$ python -q
>>> import numpy as np
>>> import numpy.linalg as la
>>> np.set_printoptions(precision=3, suppress=True, linewidth=120, sign=" ")
>>> def tidy(a):
...     return np.round(a, 3) + 0
... 
>>> mat = np.loadtxt("block8.csv", delimiter=",")
>>> mat
array([[ 0.,  1.,  0.,  2.],
       [-1.,  0.,  1.,  0.],
       [ 0., -1.,  0.,  1.],
       [-2.,  0., -1.,  0.]])
>>> # skew-symmetric
>>> tidy(np.poly(mat))
array([ 1.,  0.,  7.,  0.,  9.])
>>> np.einsum("ij,ji->", mat, mat)
np.float64(-14.0)
>>> tidy(la.det(2 * mat)), tidy(la.det(mat))
(np.float64(144.0), np.float64(9.0))
>>> tidy(la.det(mat.T))
np.float64(9.0)
>>> np.einsum("ii->", mat)
np.float64(0.0)
>>> tidy(la.det(mat[::-1]))
np.float64(9.0)
>>> cov = mat.T @ mat
>>> np.trace(cov), (mat ** 2).sum()
(np.float64(14.0), np.float64(14.0))
>>> cov
array([[ 5.,  0.,  1.,  0.],
       [ 0.,  2.,  0.,  1.],
       [ 1.,  0.,  2.,  0.],
       [ 0.,  1.,  0.,  5.]])
>>> np.diag(cov)
array([ 5.,  2.,  2.,  5.])
>>> tidy(la.norm(mat) ** 2 / la.norm(mat, 2) ** 2)
np.float64(2.64)
>>> tidy(la.norm(mat, 2))
np.float64(2.303)
>>> tidy(la.norm(mat[3] - mat[2]))
np.float64(2.646)
>>> tidy(la.norm(mat, "nuc"))
np.float64(7.211)
>>> left, s, Vh = la.svd(mat, full_matrices=False)
>>> np.allclose(left * s @ Vh, mat)
True
>>> tidy(np.cumsum(s ** 2) / np.sum(s ** 2))
array([ 0.379,  0.758,  0.879,  1.   ])
>>> tidy(left.T @ mat @ Vh.T)
array([[ 2.303,  0.   ,  0.   ,  0.   ],
       [ 0.   ,  2.303,  0.   ,  0.   ],
       [ 0.   ,  0.   ,  1.303,  0.   ],
       [ 0.   ,  0.   ,  0.   ,  1.303]])
>>> left.shape, s.shape, Vh.shape
((4, 4), (4,), (4, 4))
>>> tidy(left.T @ left)
array([[ 1.,  0.,  0.,  0.],
       [ 0.,  1.,  0.,  0.],
       [ 0.,  0.,  1.,  0.],
       [ 0.,  0.,  0.,  1.]])
>>> (s > 1e-8).sum()
np.int64(4)
>>> x0 = np.array([-3, -2, 5, 2])
>>> tidy(la.det(mat))
np.float64(9.0)
>>> tidy(la.svd(mat, compute_uv=False))
array([ 2.303,  2.303,  1.303,  1.303])
>>> x0 @ mat @ x0
np.float64(0.0)
>>> q = la.solve(np.eye(4) - mat, np.eye(4) + mat)
>>> tidy(q @ q.T)
array([[ 1.,  0.,  0.,  0.],
       [ 0.,  1.,  0.,  0.],
       [ 0.,  0.,  1.,  0.],
       [ 0.,  0.,  0.,  1.]])
>>> arr = np.load("a.npy")
>>> arr
array([[ 3, -2,  2, -3],
       [ 2,  6, -6, -2],
       [-1,  4, -4,  1],
       [ 0, -6,  6,  0]])
>>> # rank 2
>>> np.einsum("ii->", arr)
np.int64(5)
>>> tidy(la.det(2 * arr)), tidy(la.det(arr))
(np.float64(0.0), np.float64(0.0))
>>> tidy(la.eigvals(arr))
array([ 6., -1.,  0.,  0.])
>>> np.kron(np.eye(2, dtype=int), arr)
array([[ 3, -2,  2, -3,  0,  0,  0,  0],
       [ 2,  6, -6, -2,  0,  0,  0,  0],
       [-1,  4, -4,  1,  0,  0,  0,  0],
       [ 0, -6,  6,  0,  0,  0,  0,  0],
       [ 0,  0,  0,  0,  3, -2,  2, -3],
       [ 0,  0,  0,  0,  2,  6, -6, -2],
       [ 0,  0,  0,  0, -1,  4, -4,  1],
       [ 0,  0,  0,  0,  0, -6,  6,  0]])
>>> np.einsum("ij,ji->", arr, arr)
np.int64(37)
